$ python3 -q
>>> import numpy as np
>>> import numpy.linalg as la
>>> np.set_printoptions(precision=2, suppress=True, linewidth=120)
>>> A = np.load("layer5.npy")
>>> A
array([[0, 2, 3, 2],
       [0, 3, 3, 0],
       [0, 0, 1, 1],
       [0, 0, 0, 0]])
>>> left, s, VT = la.svd(A)
>>> np.argmax(s[:-1] / (s[1:] + 1e-6)) + 1
np.int64(3)
>>> out = left[:, :3] @ np.diag(s[:3]) @ VT[:3]
>>> np.round(la.norm(A - out) / la.norm(A), 2)
np.float64(0.0)
>>> la.matrix_rank(out)
np.int64(3)
>>> round(la.norm(A - out, 2), 2), s[3]
(np.float64(0.0), np.float64(0.0))
>>> hat = np.triu(np.array([[8, -5, 5, -1], [-2, 5, 5, 5], [8, -7, 2, 8], [-2, -4, 0, 6]]), 1) + np.eye(4)
>>> out = hat @ A @ la.inv(hat)
>>> out
array([[   0.,  -13.,   58., -392.],
       [   0.,    3.,   -7.,   46.],
       [   0.,    0.,    1.,   -7.],
       [   0.,    0.,    0.,    0.]])
>>> np.trace(out), np.trace(A)
(np.float64(4.0), np.int64(4))
>>> np.poly(out)
array([ 1., -4.,  3.,  0.,  0.])
>>> round(float(la.det(out)), 2)
0.0
>>> la.matrix_rank(out)
np.int64(3)
>>> r = la.matrix_rank(A)
>>> r
np.int64(3)
>>> N = la.svd(A)[2][r:].T
>>> np.allclose(A @ N, 0)
True
>>> [int(la.matrix_rank(A[:i])) for i in range(1, len(A) + 1)]
[1, 2, 3, 3]
>>> N[:, 0] / N[np.abs(N[:, 0]).round(6).argmax(), 0]
array([1., 0., 0., 0.])
>>> la.matrix_rank(A.T @ A), la.matrix_rank(A @ A.T)
(np.int64(3), np.int64(3))
>>> N.shape
(4, 1)
>>> N @ N.T
array([[1., 0., 0., 0.],
       [0., 0., 0., 0.],
       [0., 0., 0., 0.],
       [0., 0., 0., 0.]])
>>> np.sort(la.eigvals(A))
array([0., 0., 1., 3.])
>>> la.matrix_rank(A - A[0, 0] * np.eye(4))
np.int64(3)
>>> x = np.array([1, 0, 1, 0])
>>> np.einsum("ij,j->i", A, x)
array([3, 3, 1, 0])
>>> A @ np.ones(4)
array([7., 6., 2., 0.])
>>> A * x
array([[0, 0, 3, 0],
       [0, 0, 3, 0],
       [0, 0, 1, 0],
       [0, 0, 0, 0]])
>>> A @ x
array([3, 3, 1, 0])
>>> A @ (2 * x)
array([6, 6, 2, 0])
>>> np.sign((A @ x).round(6))
array([1, 1, 1, 0])
>>> mat = np.array([[4.99, -6.32, 10.52],
...     [-13.81, -4.41, 5.24],
...     [-16.0, 18.14, 11.23],
...     [12.14, 12.92, 8.91],
...     [-6.41, -8.0, -11.74],
...     [12.83, -11.0, 4.27],
...     [-5.97, -1.91, -10.62],
...     [-6.55, -0.67, 2.42],
...     [7.1, 0.7, 3.85],
...     [-10.92, -9.42, 23.03],
...     [3.29, 5.06, -4.67],
...     [-6.23, -2.12, -20.66],
...     [-9.92, -4.14, 5.73],
...     [8.68, 9.4, -21.41],
...     [-22.26, 2.47, -2.34]])
>>> mat
array([[  4.99,  -6.32,  10.52],
       [-13.81,  -4.41,   5.24],
       [-16.  ,  18.14,  11.23],
       [ 12.14,  12.92,   8.91],
       [ -6.41,  -8.  , -11.74],
       [ 12.83, -11.  ,   4.27],
       [ -5.97,  -1.91, -10.62],
       [ -6.55,  -0.67,   2.42],
       [  7.1 ,   0.7 ,   3.85],
       [-10.92,  -9.42,  23.03],
       [  3.29,   5.06,  -4.67],
       [ -6.23,  -2.12, -20.66],
       [ -9.92,  -4.14,   5.73],
       [  8.68,   9.4 , -21.41],
       [-22.26,   2.47,  -2.34]])
>>> z = mat[:, 1] > np.median(mat[:, 1])
>>> r0 = mat[z].mean(axis=0) - mat[~z].mean(axis=0)
>>> z.astype(int)
array([0, 0, 1, 1, 0, 0, 0, 1, 1, 0, 1, 0, 0, 1, 1])
>>> np.argsort(-np.abs(r0).round(6), kind="stable")
array([1, 0, 2])
>>> D = la.norm(mat[:, None] - mat[None], axis=-1)
>>> D[:5, :5]
array([[ 0.  , 19.62, 32.24, 20.59, 25.07],
       [19.62,  0.  , 23.43, 31.42, 18.87],
       [32.24, 23.43,  0.  , 28.71, 36.1 ],
       [20.59, 31.42, 28.71,  0.  , 34.76],
       [25.07, 18.87, 36.1 , 34.76,  0.  ]])
>>> D.mean(axis=1).argmax()
np.int64(13)
>>> D[12].round(6).argsort(kind="stable")[:4]
array([12,  1,  7,  0])
>>> np.flatnonzero(D[12] < D.mean() / 2)
array([ 1,  7, 12])
>>> (D + 1e9 * np.eye(15)).round(6).argmin(axis=1)
array([ 8, 12, 14,  8,  6,  0,  4, 12,  0, 12,  8,  6,  1, 10,  1])
>>> x = np.array([-2, -2, 1])
>>> target = mat @ x
>>> np.round(la.pinv(mat) @ mat, 2) + 0
array([[1., 0., 0.],
       [0., 1., 0.],
       [0., 0., 1.]])
>>> la.solve(mat.T @ mat, mat.T @ target)
array([-2., -2.,  1.])
>>> la.lstsq(mat, target)[0]
array([-2., -2.,  1.])
>>> rng = np.random.default_rng(855413)
>>> target = target + 0.1 * rng.normal(size=15)
>>> target
array([ 13.13,  41.75,   6.93, -41.19,  17.11,   0.56,   5.2 ,  16.83, -11.69,  63.66, -21.4 ,  -3.94,  33.72, -57.38,
        37.22])
>>> b, *_ = la.lstsq(mat, target)
>>> b.round()
array([-2., -2.,  1.])
>>> np.round(mat.T @ (target - mat @ b), 2) + 0
array([0., 0., 0.])
>>> b
array([-2., -2.,  1.])
